$ python -q
>>> import numpy as np
>>> np.set_printoptions(suppress=True, linewidth=140)
>>> m1 = np.load("data.npy")
>>> m1
array([[ 0.98, -2.07,  0.  ],
       [-2.18,  4.06, -0.16],
       [ 0.02,  0.1 , -0.01],
       [-0.92,  2.05, -0.16],
       [-2.02,  4.  , -0.03]])
>>> U, sig, VT = np.linalg.svd(m1)
>>> np.argmax(sig[:-1] / (sig[1:] + 1e-6)) + 1
np.int64(1)
>>> B = U[:, :1] @ np.diag(sig[:1]) @ VT[:1]
>>> B.round(2) + 0
array([[ 1.04, -2.04,  0.05],
       [-2.09,  4.11, -0.11],
       [-0.04,  0.07,  0.  ],
       [-1.02,  2.  , -0.05],
       [-2.03,  3.99, -0.11]])
>>> np.round(np.abs(m1 - B).max(), 2)
np.float64(0.11)
>>> np.argsort(-np.linalg.norm(B, axis=0).round(6), kind="stable")[:3]
array([1, 0, 2])
>>> [round(float(x), 2) for x in np.linalg.svd(B, compute_uv=False)[:3]]
[7.18, 0.0, 0.0]
>>> vec = np.array([1, 3, 3])
>>> y = m1 @ vec
>>> np.round(np.linalg.lstsq(m1, y)[0], 2)
array([1., 3., 3.])
>>> rng = np.random.default_rng(68949)
>>> y = y + 0.02 * rng.normal(size=5)
>>> y.round(2)
array([-5.23,  9.52,  0.32,  4.77,  9.89])
>>> c, *_ = np.linalg.lstsq(m1, y)
>>> [round(float(np.linalg.norm(np.linalg.solve(m1.T @ m1 + lam * np.eye(3), m1.T @ y))), 2) for lam in (0, 1, 10, 100)]
[4.39, 2.11, 1.8, 0.73]
>>> np.round(m1.T @ (y - m1 @ c), 2) + 0
array([0., 0., 0.])
>>> round(float(np.linalg.norm(y - m1 @ c)), 2)
0.02
>>> c.round()
array([1., 3., 3.])
>>> data = np.array([[3, -24, -6, 0, -4],
...     [8, 4, 1, -6, 0],
...     [5, -4, -1, -4, -6],
...     [5, -32, -8, 6, 1],
...     [9, 8, 2, 9, -6]])
>>> proj = np.triu(np.array([[0, 3, -1, 0, 2],
...     [-1, 0, 1, -1, 0],
...     [-1, 3, -3, 1, 0],
...     [-2, 2, 3, -3, -2],
...     [3, 0, 0, 1, -3]]), 1) + np.eye(5)
>>> B = proj @ data @ np.linalg.inv(proj)
>>> proj @ data - data @ proj
array([[ 37.,  23.,  35., -14., -12.],
       [  0.,   4.,  11.,  -7., -35.],
       [  5., -47.,   1.,   3., -17.],
       [-18., -31.,  33., -42.,  14.],
       [  0., -27.,   1.,   6.,   0.]])
>>> np.round(np.linalg.det(B), 2)
np.float64(-0.0)
>>> np.trace(B), np.trace(data)
(np.float64(6.0), np.int64(6))
>>> u = np.array([-3, 3, 3])
>>> np.correlate(data[1], data[2], "full")
array([-48, -56, -30,  -4,  47,  22,  29, -30,   0])
>>> W0 = np.load("arr.npy")
>>> W0
array([[ 9, 11],
       [11, 26]])
>>> np.round(np.trace(np.linalg.pinv(data) @ data), 2)
np.float64(4.0)
>>> np.unique(data.round(6), axis=0).shape
(5, 5)
>>> np.linalg.lstsq(data[:-1].T, data[-1])[2]
np.int32(4)
>>> np.round(data @ np.linalg.pinv(data) @ data, 2) + 0
array([[  3., -24.,  -6.,   0.,  -4.],
       [  8.,   4.,   1.,  -6.,   0.],
       [  5.,  -4.,  -1.,  -4.,  -6.],
       [  5., -32.,  -8.,   6.,   1.],
       [  9.,   8.,   2.,   9.,  -6.]])
>>> L = np.linalg.cholesky(W0)
>>> np.round(W0 / np.sqrt(np.outer(np.diag(W0), np.diag(W0))), 2)
array([[1.  , 0.72],
       [0.72, 1.  ]])
>>> L.round(2)
array([[3.  , 0.  ],
       [3.67, 3.54]])
>>> np.linalg.eigvalsh(W0).min() > 0
np.True_
>>> round(float(np.prod(np.diag(L)) ** 2), 2), round(float(np.linalg.det(W0)), 2)
(113.0, 113.0)
>>> np.trace(W0)
np.int64(35)
>>> (W0 + W0.T) / 2
array([[ 9., 11.],
       [11., 26.]])
>>> (W0 - W0.T) / 2
array([[0., 0.],
       [0., 0.]])
>>> np.linalg.matrix_power(W0, 3)
array([[ 6053, 12232],
       [12232, 24957]])
>>> vec = np.ones(2)
>>> for _ in range(5):
...     vec = W0 @ vec
...     vec /= np.linalg.norm(vec)
...     print(round(vec @ W0 @ vec, 2))
... 
31.36
31.4
31.4
31.4
31.4
>>> round(np.linalg.eigvalsh(W0)[-1], 2)
np.float64(31.4)
>>> arr = np.array([[-0.19, -1.75, -3.33, -0.61],
...     [0.75, 2.04, 4.49, 1.57],
...     [0.16, 0.22, 3.16, 1.23],
...     [0.26, 2.03, 1.74, -0.01]])
>>> O, r_ = np.linalg.qr(m1)
>>> O.shape, r_.shape
((5, 3), (3, 3))
>>> np.round(np.abs(np.diag(r_)), 2)
array([3.26, 0.39, 0.15])
>>> O.round(2)
array([[-0.3 , -0.39, -0.4 ],
       [ 0.67, -0.54, -0.39],
       [-0.01,  0.36, -0.02],
       [ 0.28,  0.64, -0.65],
       [ 0.62,  0.11,  0.52]])
>>> th = np.radians(120)
>>> r_ = np.eye(3)
>>> r_[0, 0] = r_[2, 2] = np.cos(th)
>>> r_[0, 2], r_[2, 0] = -np.sin(th), np.sin(th)
>>> r_.round(2)
array([[-0.5 ,  0.  , -0.87],
       [ 0.  ,  1.  ,  0.  ],
       [ 0.87,  0.  , -0.5 ]])
>>> B = O @ r_.T
>>> np.round(np.abs(B - O).max(axis=0), 2)
array([1.38, 0.  , 1.22])
>>> np.allclose(np.linalg.norm(O, axis=1), np.linalg.norm(B, axis=1))
True
>>> vec = np.array([2, 5, 1])
>>> y = r_ @ vec
>>> y.round(2)
array([-1.87,  5.  ,  1.23])
>>> np.round(np.linalg.solve(r_.T, r_[0]), 2) + 0
array([1., 0., 0.])
>>> np.round(np.linalg.solve(r_, y + r_[:, 0]), 2)
array([3., 5., 1.])
>>> np.round(np.linalg.norm(arr, 2) / np.linalg.norm(arr), 2)
np.float64(0.97)
>>> [round(float(x), 2) for x in np.linalg.svd(arr, compute_uv=False)[:3]]
[7.57, 1.79, 0.48]
>>> np.argsort(-np.linalg.norm(arr, axis=0).round(6), kind="stable")[:3]
array([2, 1, 3])
>>> np.round(arr @ np.linalg.pinv(arr) @ arr, 2)
array([[-0.19, -1.75, -3.33, -0.61],
       [ 0.75,  2.04,  4.49,  1.57],
       [ 0.16,  0.22,  3.16,  1.23],
       [ 0.26,  2.03,  1.74, -0.01]])
>>> np.allclose(arr[:-1].T @ np.linalg.lstsq(arr[:-1].T, arr[-1])[0], arr[-1])
True
>>> np.linalg.lstsq(arr[:-1].T, arr[-1])[2]
np.int32(3)
>>> np.abs(np.diag(np.linalg.qr(arr)[1])) > 1e-9
array([ True,  True,  True, False])
>>> mat = np.cumsum(np.array([[5, 8, 2],
...     [4, 9, 3],
...     [1, 0, 3],
...     [6, 3, 5],
...     [0, 4, 9],
...     [0, 7, 4],
...     [4, 8, 8],
...     [9, 1, 6],
...     [6, 1, 4],
...     [2, 5, 8],
...     [1, 2, 1],
...     [5, 8, 3],
...     [9, 3, 4],
...     [5, 9, 4],
...     [5, 0, 1],
...     [9, 6, 7],
...     [5, 9, 4],
...     [4, 4, 2],
...     [1, 9, 9],
...     [9, 7, 5]]), axis=0)
>>> mat
array([[  5,   8,   2],
       [  9,  17,   5],
       [ 10,  17,   8],
       [ 16,  20,  13],
       [ 16,  24,  22],
       [ 16,  31,  26],
       [ 20,  39,  34],
       [ 29,  40,  40],
       [ 35,  41,  44],
       [ 37,  46,  52],
       [ 38,  48,  53],
       [ 43,  56,  56],
       [ 52,  59,  60],
       [ 57,  68,  64],
       [ 62,  68,  65],
       [ 71,  74,  72],
       [ 76,  83,  76],
       [ 80,  87,  78],
       [ 81,  96,  87],
       [ 90, 103,  92]])
>>> B = mat[0, 0] * mat[1:] - np.outer(mat[1:, 0], mat[0])
>>> B
array([[   0,   13,    7],
       [   0,    5,   20],
       [   0,  -28,   33],
       [   0,   -8,   78],
       [   0,   27,   98],
       [   0,   35,  130],
       [   0,  -32,  142],
       [   0,  -75,  150],
       [   0,  -66,  186],
       [   0,  -64,  189],
       [   0,  -64,  194],
       [   0, -121,  196],
       [   0, -116,  206],
       [   0, -156,  201],
       [   0, -198,  218],
       [   0, -193,  228],
       [   0, -205,  230],
       [   0, -168,  273],
       [   0, -205,  280]])
>>> np.flatnonzero(~B.round(6).any(axis=1))
array([], dtype=int64)
>>> np.linalg.matrix_rank(B), np.linalg.matrix_rank(mat)
(np.int64(2), np.int64(3))
